>>> import numpy as np
>>> np.set_printoptions(suppress=True, linewidth=200)
>>> rd = lambda a: np.round(a, 1) + 0
>>> E = np.load("block17.npy")
>>> print(E)
[[-3  2 -2  2  2 -3  3 -1  1  0  0 -1]
 [ 2 -3  2 -2  2  2 -3  3 -1  1  0  0]
 [-2  2 -3  2 -2  2  2 -3  3 -1  1  0]
 [ 2 -2  2 -3  2 -2  2  2 -3  3 -1  1]
 [ 2  2 -2  2 -3  2 -2  2  2 -3  3 -1]
 [-3  2  2 -2  2 -3  2 -2  2  2 -3  3]
 [ 3 -3  2  2 -2  2 -3  2 -2  2  2 -3]
 [-1  3 -3  2  2 -2  2 -3  2 -2  2  2]
 [ 1 -1  3 -3  2  2 -2  2 -3  2 -2  2]
 [ 0  1 -1  3 -3  2  2 -2  2 -3  2 -2]
 [ 0  0  1 -1  3 -3  2  2 -2  2 -3  2]
 [-1  0  0  1 -1  3 -3  2  2 -2  2 -3]]
>>> # symmetric, so the eigenvalues are real
>>> ev, vecs = np.linalg.eigh(E)
>>> x0 = np.array([0, -2, -1, 2, -3, -3, 0, 1, 1, 1, -3, 2])
>>> np.abs(E).sum(axis=1).max(), rd(np.abs(ev).max())
(np.int64(28), np.float64(17.4))
>>> print(rd(np.linalg.eigvalsh(E[1:, 1:])))
[-17.1 -13.8  -3.5  -3.3  -2.7  -2.1  -2.   -1.    2.1   4.7   5.7]
>>> rng = np.random.default_rng(54)
>>> A2 = E + rng.integers(-2, 3, (12, 11)) @ rng.integers(-2, 3, (11, 12))
>>> A2
array([[  2,   6,  -6,  -1,  -5,  -5,  11,  -1,   1,  -4,   2,  -7],
       [ 15, -14,   4,  -6,  -3,  -3,  -6,  -4,   2,  -8,   1,  -4],
       [  5,   6,  -1,   9, -11,   8,   1,  -7,   0,  -2,   2,   8],
       [ -1, -12,   6,  -7, -10,  -5,  -4,  11,   3,   0,  -7,   6],
       [  2,   6,  -5,   7, -15,  12,  -3,   0,   1,  -2,   5,  10],
       [ -4,   7,   5,   6,   8,   0,   1,  -4,   7,  -8,  -4,  11],
       [ -4,   1,   7,   2,  -9,   2,   4,  19,   7,  -6,  -2,   3],
       [  1,  -6,  -6,  -3,  12,  -5,   0,  -5,   5,  -3,  -2,  -3],
       [ -2,   3,   9,  -8,  -1,   9,  -1,  12,  -2,   4,   0,  -6],
       [  4,   1,   0,  -1,  -1,   6,   1,   7,  -3,  -8,   6,  -7],
       [ -1,   7,  -6,   2,   7,   5,   9,   1,  -2,   4,  -4,   0],
       [ -5,  -4,  -3,  -7,   5,  -1,  -4,   2,   3,   3,   1,  -8]])
>>> print(A2 - E)
[[  5   4  -4  -3  -7  -2   8   0   0  -4   2  -6]
 [ 13 -11   2  -4  -5  -5  -3  -7   3  -9   1  -4]
 [  7   4   2   7  -9   6  -1  -4  -3  -1   1   8]
 [ -3 -10   4  -4 -12  -3  -6   9   6  -3  -6   5]
 [  0   4  -3   5 -12  10  -1  -2  -1   1   2  11]
 [ -1   5   3   8   6   3  -1  -2   5 -10  -1   8]
 [ -7   4   5   0  -7   0   7  17   9  -8  -4   6]
 [  2  -9  -3  -5  10  -3  -2  -2   3  -1  -4  -5]
 [ -3   4   6  -5  -3   7   1  10   1   2   2  -8]
 [  4   0   1  -4   2   4  -1   9  -5  -5   4  -5]
 [ -1   7  -7   3   4   8   7  -1   0   2  -1  -2]
 [ -4  -4  -3  -8   6  -4  -1   0   1   5  -1  -5]]
>>> np.abs(A2 - E).sum(axis=1)
array([45, 67, 53, 71, 52, 53, 74, 49, 52, 44, 43, 42])
>>> ev, vecs = np.linalg.eigh(E)
>>> rd(vecs @ np.diag(ev) @ vecs.T)
array([[-3.,  2., -2.,  2.,  2., -3.,  3., -1.,  1.,  0.,  0., -1.],
       [ 2., -3.,  2., -2.,  2.,  2., -3.,  3., -1.,  1.,  0.,  0.],
       [-2.,  2., -3.,  2., -2.,  2.,  2., -3.,  3., -1.,  1.,  0.],
       [ 2., -2.,  2., -3.,  2., -2.,  2.,  2., -3.,  3., -1.,  1.],
       [ 2.,  2., -2.,  2., -3.,  2., -2.,  2.,  2., -3.,  3., -1.],
       [-3.,  2.,  2., -2.,  2., -3.,  2., -2.,  2.,  2., -3.,  3.],
       [ 3., -3.,  2.,  2., -2.,  2., -3.,  2., -2.,  2.,  2., -3.],
       [-1.,  3., -3.,  2.,  2., -2.,  2., -3.,  2., -2.,  2.,  2.],
       [ 1., -1.,  3., -3.,  2.,  2., -2.,  2., -3.,  2., -2.,  2.],
       [ 0.,  1., -1.,  3., -3.,  2.,  2., -2.,  2., -3.,  2., -2.],
       [ 0.,  0.,  1., -1.,  3., -3.,  2.,  2., -2.,  2., -3.,  2.],
       [-1.,  0.,  0.,  1., -1.,  3., -3.,  2.,  2., -2.,  2., -3.]])
>>> rd(np.linalg.eigvalsh(E + 4 * np.eye(12)))
array([-13.4, -11.4,  -0.7,   0.6,   1. ,   1.5,   1.9,   2.5,   4.2,   6.2,   9.3,  10.2])
>>> rd(np.linalg.eigvalsh(E @ E))
array([  0. ,   2.2,   4.4,   4.9,   6.3,   9. ,  11.6,  21.8,  27.8,  38.8, 237.8, 301.3])
>>> print(rd(vecs.T @ vecs))
[[1. 0. 0. 0. 0. 0. 0. 0. 0. 0. 0. 0.]
 [0. 1. 0. 0. 0. 0. 0. 0. 0. 0. 0. 0.]
 [0. 0. 1. 0. 0. 0. 0. 0. 0. 0. 0. 0.]
 [0. 0. 0. 1. 0. 0. 0. 0. 0. 0. 0. 0.]
 [0. 0. 0. 0. 1. 0. 0. 0. 0. 0. 0. 0.]
 [0. 0. 0. 0. 0. 1. 0. 0. 0. 0. 0. 0.]
 [0. 0. 0. 0. 0. 0. 1. 0. 0. 0. 0. 0.]
 [0. 0. 0. 0. 0. 0. 0. 1. 0. 0. 0. 0.]
 [0. 0. 0. 0. 0. 0. 0. 0. 1. 0. 0. 0.]
 [0. 0. 0. 0. 0. 0. 0. 0. 0. 1. 0. 0.]
 [0. 0. 0. 0. 0. 0. 0. 0. 0. 0. 1. 0.]
 [0. 0. 0. 0. 0. 0. 0. 0. 0. 0. 0. 1.]]
>>> np.unique(ev.round(6) + 0, return_counts=True)[1]
array([1, 1, 1, 1, 1, 1, 1, 1, 1, 1, 1, 1])
>>> M = np.load("w.npy")
>>> print(M)
[[0 0 1 0 0 1 0 0 0]
 [0 0 1 0 0 0 0 1 0]
 [1 1 0 1 0 0 1 0 0]
 [0 0 1 0 1 0 0 0 0]
 [0 0 0 1 0 0 0 0 1]
 [1 0 0 0 0 0 0 0 1]
 [0 0 1 0 0 0 0 1 1]
 [0 1 0 0 0 0 1 0 0]
 [0 0 0 0 1 1 1 0 0]]
>>> ev, vecs = np.linalg.eigh(M)
>>> rd(np.linalg.svd(M, compute_uv=False))
array([2.6, 2.4, 2. , 1.4, 1. , 1. , 1. , 0.7, 0. ])
>>> rd(np.linalg.eigvalsh(M @ M))
array([0. , 0.5, 1. , 1. , 1. , 2.1, 4. , 5.7, 6.8])
>>> ev.sum(), np.trace(M)
(np.float64(0.0), np.int64(0))
>>> rd(vecs @ np.diag(ev) @ vecs.T)
array([[0., 0., 1., 0., 0., 1., 0., 0., 0.],
       [0., 0., 1., 0., 0., 0., 0., 1., 0.],
       [1., 1., 0., 1., 0., 0., 1., 0., 0.],
       [0., 0., 1., 0., 1., 0., 0., 0., 0.],
       [0., 0., 0., 1., 0., 0., 0., 0., 1.],
       [1., 0., 0., 0., 0., 0., 0., 0., 1.],
       [0., 0., 1., 0., 0., 0., 0., 1., 1.],
       [0., 1., 0., 0., 0., 0., 1., 0., 0.],
       [0., 0., 0., 0., 1., 1., 1., 0., 0.]])
>>> np.abs(vecs[:, -1]).round(6).argmax()
np.int64(2)
>>> print(rd(vecs.T @ vecs))
[[1. 0. 0. 0. 0. 0. 0. 0. 0.]
 [0. 1. 0. 0. 0. 0. 0. 0. 0.]
 [0. 0. 1. 0. 0. 0. 0. 0. 0.]
 [0. 0. 0. 1. 0. 0. 0. 0. 0.]
 [0. 0. 0. 0. 1. 0. 0. 0. 0.]
 [0. 0. 0. 0. 0. 1. 0. 0. 0.]
 [0. 0. 0. 0. 0. 0. 1. 0. 0.]
 [0. 0. 0. 0. 0. 0. 0. 1. 0.]
 [0. 0. 0. 0. 0. 0. 0. 0. 1.]]
>>> rd(np.linalg.eigvalsh(M + 4 * np.eye(9)))
array([1.6, 2. , 3. , 3.3, 4. , 5. , 5. , 5.4, 6.6])
>>> z = rng.permutation(9)
>>> z
array([8, 7, 2, 6, 4, 0, 1, 5, 3])
>>> A2 = M[z][:, z]
>>> np.diag(A2)
array([0, 0, 0, 0, 0, 0, 0, 0, 0])
>>> print(rd(np.sort(np.abs(np.linalg.eigvals(A2)))))
[0.  0.7 1.  1.  1.  1.4 2.  2.4 2.6]
>>> rd(np.linalg.det(A2)), rd(np.linalg.det(M[z]))
(np.float64(0.0), np.float64(0.0))
>>> print(np.abs(np.diag(np.linalg.qr(M)[1])) > 1e-9)
[ True  True  True  True  True  True  True False  True]
>>> np.unique(M.round(6), axis=0).shape
(9, 9)
>>> cent = np.array([[3, 5, 0, 5, 4, 1, 5, 4, 4, 2]])
>>> X = rng.normal(size=(43, 1)) @ cent + np.array([3, -4, -1, 4, -5, 0, 1, -1, 1, 0])
>>> rd(X)
array([[ 10.8,   8.9,  -1. ,  16.9,   5.3,   2.6,  13.9,   9.3,  11.3,   5.2],
       [ -0.4,  -9.6,  -1. ,  -1.6,  -9.5,  -1.1,  -4.6,  -5.5,  -3.5,  -2.2],
       [  6.4,   1.7,  -1. ,   9.7,  -0.4,   1.1,   6.7,   3.6,   5.6,   2.3],
       [  3.7,  -2.9,  -1. ,   5.1,  -4.1,   0.2,   2.1,  -0.1,   1.9,   0.4],
       [  3.2,  -3.6,  -1. ,   4.4,  -4.7,   0.1,   1.4,  -0.7,   1.3,   0.2],
       [  2.9,  -4.1,  -1. ,   3.9,  -5.1,   0. ,   0.9,  -1.1,   0.9,   0. ],
       [  3.1,  -3.8,  -1. ,   4.2,  -4.8,   0. ,   1.2,  -0.8,   1.2,   0.1],
       [ -1.9, -12.1,  -1. ,  -4.1, -11.5,  -1.6,  -7.1,  -7.5,  -5.5,  -3.2],
       [ -1.6, -11.7,  -1. ,  -3.7, -11.1,  -1.5,  -6.7,  -7.1,  -5.1,  -3.1],
       [  6.9,   2.4,  -1. ,  10.4,   0.1,   1.3,   7.4,   4.1,   6.1,   2.6],
       [  2.5,  -4.8,  -1. ,   3.2,  -5.6,  -0.2,   0.2,  -1.6,   0.4,  -0.3],
       [  7.8,   4. ,  -1. ,  12. ,   1.4,   1.6,   9. ,   5.4,   7.4,   3.2],
       [  3.7,  -2.9,  -1. ,   5.1,  -4.1,   0.2,   2.1,  -0.1,   1.9,   0.5],
       [  2.7,  -4.5,  -1. ,   3.5,  -5.4,  -0.1,   0.5,  -1.4,   0.6,  -0.2],
       [  2.5,  -4.9,  -1. ,   3.1,  -5.7,  -0.2,   0.1,  -1.7,   0.3,  -0.4],
       [  2.6,  -4.6,  -1. ,   3.4,  -5.5,  -0.1,   0.4,  -1.5,   0.5,  -0.2],
       [ -0.6, -10.1,  -1. ,  -2.1,  -9.9,  -1.2,  -5.1,  -5.9,  -3.9,  -2.4],
       [  2.7,  -4.5,  -1. ,   3.5,  -5.4,  -0.1,   0.5,  -1.4,   0.6,  -0.2],
       [  5.5,   0.2,  -1. ,   8.2,  -1.7,   0.8,   5.2,   2.3,   4.3,   1.7],
       [  5.2,  -0.4,  -1. ,   7.6,  -2.1,   0.7,   4.6,   1.9,   3.9,   1.4],
       [  1.3,  -6.8,  -1. ,   1.2,  -7.2,  -0.6,  -1.8,  -3.2,  -1.2,  -1.1],
       [  5.9,   0.8,  -1. ,   8.8,  -1.1,   1. ,   5.8,   2.9,   4.9,   1.9],
       [  3.4,  -3.3,  -1. ,   4.7,  -4.4,   0.1,   1.7,  -0.4,   1.6,   0.3],
       [  3.5,  -3.2,  -1. ,   4.8,  -4.3,   0.2,   1.8,  -0.3,   1.7,   0.3],
       [ -6.2, -19.3,  -1. , -11.3, -17.2,  -3.1, -14.3, -13.2, -11.2,  -6.1],
       [  1.3,  -6.9,  -1. ,   1.1,  -7.3,  -0.6,  -1.9,  -3.3,  -1.3,  -1.2],
       [  2. ,  -5.7,  -1. ,   2.3,  -6.4,  -0.3,  -0.7,  -2.4,  -0.4,  -0.7],
       [  0.5,  -8.2,  -1. ,  -0.2,  -8.4,  -0.8,  -3.2,  -4.4,  -2.4,  -1.7],
       [  5.3,  -0.2,  -1. ,   7.8,  -2. ,   0.8,   4.8,   2. ,   4. ,   1.5],
       [ -3.1, -14.1,  -1. ,  -6.1, -13.1,  -2. ,  -9.1,  -9.1,  -7.1,  -4.1],
       [  2.8,  -4.4,  -1. ,   3.6,  -5.3,  -0.1,   0.6,  -1.3,   0.7,  -0.2],
       [  2.7,  -4.5,  -1. ,   3.5,  -5.4,  -0.1,   0.5,  -1.4,   0.6,  -0.2],
       [  6.4,   1.6,  -1. ,   9.6,  -0.5,   1.1,   6.6,   3.5,   5.5,   2.2],
       [  0.4,  -8.4,  -1. ,  -0.4,  -8.5,  -0.9,  -3.4,  -4.5,  -2.5,  -1.7],
       [  2.9,  -4.2,  -1. ,   3.8,  -5.1,   0. ,   0.8,  -1.1,   0.9,  -0.1],
       [  0.8,  -7.6,  -1. ,   0.4,  -7.9,  -0.7,  -2.6,  -3.9,  -1.9,  -1.5],
       [  2.5,  -4.8,  -1. ,   3.2,  -5.6,  -0.2,   0.2,  -1.6,   0.4,  -0.3],
       [  3.6,  -3. ,  -1. ,   5. ,  -4.2,   0.2,   2. ,  -0.2,   1.8,   0.4],
       [  1.5,  -6.5,  -1. ,   1.5,  -7. ,  -0.5,  -1.5,  -3. ,  -1. ,  -1. ],
       [  2.9,  -4.2,  -1. ,   3.8,  -5.2,   0. ,   0.8,  -1.2,   0.8,  -0.1],
       [  3.3,  -3.4,  -1. ,   4.6,  -4.6,   0.1,   1.6,  -0.6,   1.4,   0.2],
       [  6.7,   2.1,  -1. ,  10.1,  -0.1,   1.2,   7.1,   3.9,   5.9,   2.5],
       [ -1. , -10.6,  -1. ,  -2.6, -10.3,  -1.3,  -5.6,  -6.3,  -4.3,  -2.6]])
>>> # null space of dimension 8
>>> print(np.argsort(-np.linalg.norm(X, axis=0).round(6), kind="stable")[:3])
[1 4 3]
>>> np.linalg.cond(X) > 100
np.True_
>>> rd(np.linalg.norm(X, 2) / np.linalg.norm(X))
np.float64(0.8)
>>> [round(float(x), 1) for x in np.linalg.svd(X, compute_uv=False)[:3]]
[78.6, 53.8, 0.0]
